$ ipython --no-banner

In [1]: import numpy as np

In [2]: import numpy.linalg as la

In [3]: np.set_printoptions(suppress=True, linewidth=120)

In [4]: mat = -1 * np.eye(5) + np.eye(5, k=1)

In [5]: mat
Out[5]: 
array([[-1.,  1.,  0.,  0.,  0.],
       [ 0., -1.,  1.,  0.,  0.],
       [ 0.,  0., -1.,  1.,  0.],
       [ 0.,  0.,  0., -1.,  1.],
       [ 0.,  0.,  0.,  0., -1.]])

In [6]: # triangular, det is the product of the diagonal

In [7]: theta = np.radians(30)

In [8]: r_ = np.eye(5)

In [9]: r_[2, 2] = r_[1, 1] = np.cos(theta)

In [10]: r_[2, 1], r_[1, 2] = -np.sin(theta), np.sin(theta)

In [11]: r_.round(3)
Out[11]: 
array([[ 1.   ,  0.   ,  0.   ,  0.   ,  0.   ],
       [ 0.   ,  0.866,  0.5  ,  0.   ,  0.   ],
       [ 0.   , -0.5  ,  0.866,  0.   ,  0.   ],
       [ 0.   ,  0.   ,  0.   ,  1.   ,  0.   ],
       [ 0.   ,  0.   ,  0.   ,  0.   ,  1.   ]])

In [12]: A2 = mat @ r_.T

In [13]: print(A2.round(3))
[[-1.     0.866 -0.5    0.     0.   ]
 [ 0.    -0.366  1.366  0.     0.   ]
 [ 0.    -0.5   -0.866  1.     0.   ]
 [ 0.     0.     0.    -1.     1.   ]
 [ 0.     0.     0.     0.    -1.   ]]

In [14]: np.allclose(la.norm(mat, axis=1), la.norm(A2, axis=1))
Out[14]: True

In [15]: round(la.det(r_), 3), round(np.trace(r_), 3)
Out[15]: (np.float64(1.0), np.float64(4.732))

In [16]: np.round(np.abs(A2 - mat).max(axis=0), 3)
Out[16]: array([0.   , 0.634, 0.5  , 0.   , 0.   ])

In [17]: r0, v = mat[4], mat[1]

In [18]: r0 @ v
Out[18]: np.float64(0.0)

In [19]: p = (r0 @ v) / (r0 @ r0) * r0

In [20]: print(np.round(la.norm(r0 + v) ** 2 + la.norm(r0 - v) ** 2, 3))
6.0

In [21]: (v - p) @ r0
Out[21]: np.float64(0.0)

In [22]: v - p
Out[22]: array([ 0., -1.,  1.,  0.,  0.])

In [23]: p
Out[23]: array([ 0.,  0.,  0.,  0., -0.])

In [24]: rng = np.random.default_rng(11172)

In [25]: z = rng.permutation(5)

In [26]: A2 = mat[:, z] * rng.choice([-1, 1], 5)

In [27]: A2
Out[27]: 
array([[-0.,  0., -1., -1., -0.],
       [-0.,  1.,  0.,  1., -0.],
       [-1., -1.,  0., -0., -0.],
       [ 1.,  0.,  0., -0., -1.],
       [-0.,  0.,  0., -0.,  1.]])

In [28]: left, _, Vt = la.svd(mat.T @ A2)

In [29]: np.round(la.lstsq(mat, A2)[0], 3) + 0
Out[29]: 
array([[ 0.,  0.,  1.,  0.,  0.],
       [ 0.,  0.,  0., -1.,  0.],
       [ 0.,  1.,  0.,  0.,  0.],
       [-1.,  0.,  0.,  0.,  0.],
       [ 0.,  0.,  0.,  0., -1.]])

In [30]: P = np.triu(np.array([[1, 1, 2, 0, 2],
    ...:     [-1, 0, 2, 1, -2],
    ...:     [3, 0, -1, 3, -1],
    ...:     [-1, 2, 2, 0, 2],
    ...:     [0, 0, 0, -1, -2]]), 1) + np.eye(5)

In [31]: A2 = P @ mat @ la.inv(P)

In [32]: P @ mat - mat @ P
Out[32]: 
array([[ 0.,  0., -1.,  1.,  2.],
       [ 0.,  0.,  0., -1.,  2.],
       [ 0.,  0.,  0.,  0.,  1.],
       [ 0.,  0.,  0.,  0.,  0.],
       [ 0.,  0.,  0.,  0.,  0.]])

In [33]: np.poly(A2)
Out[33]: array([ 1.,  5., 10., 10.,  5.,  1.])

In [34]: np.trace(A2), np.trace(mat)
Out[34]: (np.float64(-5.0), np.float64(-5.0))

In [35]: print(A2)
[[-1.  1. -1.  4. -7.]
 [ 0. -1.  1. -1.  4.]
 [ 0.  0. -1.  1.  1.]
 [ 0.  0.  0. -1.  1.]
 [ 0.  0.  0.  0. -1.]]

In [36]: la.matrix_rank(A2)
Out[36]: np.int64(5)

In [37]: arr = np.load("mat.npy")

In [38]: arr
Out[38]: 
array([[1, 2, 1, 3, 1, 0, 3, 3],
       [2, 1, 2, 1, 3, 1, 0, 3],
       [1, 2, 1, 2, 1, 3, 1, 0],
       [3, 1, 2, 1, 2, 1, 3, 1],
       [1, 3, 1, 2, 1, 2, 1, 3],
       [0, 1, 3, 1, 2, 1, 2, 1],
       [3, 0, 1, 3, 1, 2, 1, 2],
       [3, 3, 0, 1, 3, 1, 2, 1]])

In [39]: # symmetric, so the eigenvalues are real

In [40]: w, evecs = la.eigh(arr)

In [41]: np.round(evecs @ np.diag(w) @ evecs.T, 3) + 0
Out[41]: 
array([[1., 2., 1., 3., 1., 0., 3., 3.],
       [2., 1., 2., 1., 3., 1., 0., 3.],
       [1., 2., 1., 2., 1., 3., 1., 0.],
       [3., 1., 2., 1., 2., 1., 3., 1.],
       [1., 3., 1., 2., 1., 2., 1., 3.],
       [0., 1., 3., 1., 2., 1., 2., 1.],
       [3., 0., 1., 3., 1., 2., 1., 2.],
       [3., 3., 0., 1., 3., 1., 2., 1.]])

In [42]: np.round(evecs.T @ arr @ evecs, 3) + 0
Out[42]: 
array([[-3.626,  0.   ,  0.   ,  0.   ,  0.   ,  0.   ,  0.   ,  0.   ],
       [ 0.   , -3.436,  0.   ,  0.   ,  0.   ,  0.   ,  0.   ,  0.   ],
       [ 0.   ,  0.   , -3.258,  0.   ,  0.   ,  0.   ,  0.   ,  0.   ],
       [ 0.   ,  0.   ,  0.   , -0.992,  0.   ,  0.   ,  0.   ,  0.   ],
       [ 0.   ,  0.   ,  0.   ,  0.   ,  0.053,  0.   ,  0.   ,  0.   ],
       [ 0.   ,  0.   ,  0.   ,  0.   ,  0.   ,  3.008,  0.   ,  0.   ],
       [ 0.   ,  0.   ,  0.   ,  0.   ,  0.   ,  0.   ,  3.107,  0.   ],
       [ 0.   ,  0.   ,  0.   ,  0.   ,  0.   ,  0.   ,  0.   , 13.144]])

In [43]: np.round(la.eigvalsh(arr + -2 * np.eye(8)), 3)
Out[43]: array([-5.626, -5.436, -5.258, -2.992, -1.947,  1.008,  1.107, 11.144])

In [44]: (w > 1e-8).sum(), (w < -1e-8).sum()
Out[44]: (np.int64(4), np.int64(4))

In [45]: np.round(la.svd(arr, compute_uv=False), 3)
Out[45]: array([13.144,  3.626,  3.436,  3.258,  3.107,  3.008,  0.992,  0.053])

In [46]: z = rng.permutation(8)

In [47]: z
Out[47]: array([7, 0, 4, 6, 3, 5, 1, 2])

In [48]: A2 = arr[z][:, z]

In [49]: np.trace(A2)
Out[49]: np.int64(8)

In [50]: print(A2)
[[1 3 3 2 1 1 3 0]
 [3 1 1 3 3 0 2 1]
 [3 1 1 1 2 2 3 1]
 [2 3 1 1 3 2 0 1]
 [1 3 2 3 1 1 1 2]
 [1 0 2 2 1 1 1 3]
 [3 2 3 0 1 1 1 2]
 [0 1 1 1 2 3 2 1]]

In [51]: left, sigma, Vt = la.svd(arr)

In [52]: sigma.round(3)
Out[52]: array([13.144,  3.626,  3.436,  3.258,  3.107,  3.008,  0.992,  0.053])

In [53]: A2 = left[:, :7] @ np.diag(sigma[:7]) @ Vt[:7]

In [54]: print(la.matrix_rank(A2))
7

In [55]: r0 = np.array([3, -1, -3, 3, 3, -3, 3, -2])

In [56]: A2 = arr + np.outer(r0, np.eye(8)[3])

In [57]: print(A2)
[[ 1.  2.  1.  6.  1.  0.  3.  3.]
 [ 2.  1.  2.  0.  3.  1.  0.  3.]
 [ 1.  2.  1. -1.  1.  3.  1.  0.]
 [ 3.  1.  2.  4.  2.  1.  3.  1.]
 [ 1.  3.  1.  5.  1.  2.  1.  3.]
 [ 0.  1.  3. -2.  2.  1.  2.  1.]
 [ 3.  0.  1.  6.  1.  2.  1.  2.]
 [ 3.  3.  0. -1.  3.  1.  2.  1.]]

In [58]: round(float(la.det(A2) / la.det(arr)), 3), np.round(1 + la.solve(arr, r0)[3], 3)
Out[58]: (-0.97, np.float64(-0.97))

In [59]: la.matrix_rank(la.inv(A2) - la.inv(arr), tol=1e-8)
Out[59]: np.int64(1)

In [60]: W0 = np.load("test2.npy")

In [61]: print(W0)
[[ 14.202  -1.425  -1.238  -0.268  -0.002]
 [ -1.503   4.261   1.001  -0.033   0.028]
 [-32.239  -0.853  -0.847  -0.065  -0.031]
 [ 10.121  12.238   0.279  -0.006  -0.023]
 [  7.978   1.614  -0.279   0.199   0.013]
 [  4.02    2.397   0.679  -0.073   0.033]
 [ 24.928  -1.705  -0.248  -0.207   0.005]
 [  5.935  -3.295  -1.254  -0.06   -0.056]
 [ 14.551   2.08    0.293  -0.029   0.   ]
 [-14.998  -1.022  -0.331  -0.032  -0.025]
 [ 15.781  -0.289  -0.895  -0.031   0.034]
 [ -1.885   5.749  -0.649   0.433   0.02 ]
 [ 28.975  -4.476   0.965   0.307   0.017]
 [-35.42   -1.283  -1.486  -0.249  -0.003]
 [ -8.375  -8.707   0.285  -0.213   0.019]
 [-12.188   1.43   -0.159  -0.093  -0.036]
 [ 19.993  -1.584  -0.492   0.038  -0.002]
 [  8.682  -2.804   0.502  -0.058   0.024]
 [ -4.623   1.213  -0.836   0.207   0.027]
 [ -4.252  -3.425   0.056   0.133   0.003]
 [-18.658   4.057   1.703   0.011  -0.017]
 [ -4.258   4.301  -1.099  -0.031   0.068]
 [-22.434   3.13    0.042  -0.257  -0.037]
 [  7.568   3.5     0.021  -0.051   0.011]
 [ 26.681  -1.724   0.554  -0.058  -0.001]
 [ -3.374  -1.767   0.877   0.491  -0.023]]

In [62]: # column 0 is much longer than the rest

In [63]: w, evecs = la.eigh(arr)

In [64]: vec = np.array([-3, 8, 6, -7, 3, -3, -1, 8])

In [65]: (np.sign(evecs[:, -1].round(6)) == np.sign(evecs[0, -1].round(6))).astype(int)
Out[65]: array([1, 1, 1, 1, 1, 1, 1, 1])

In [66]: np.round(vec @ arr @ vec / (vec @ vec), 3), round(w[0], 3), round(w[-1], 3)
Out[66]: (np.float64(1.332), np.float64(-3.626), np.float64(13.144))

In [67]: np.round(la.eigvalsh(arr[1:, 1:]), 3)
Out[67]: array([-3.521, -3.323, -1.601, -0.358,  1.681,  3.041, 11.081])
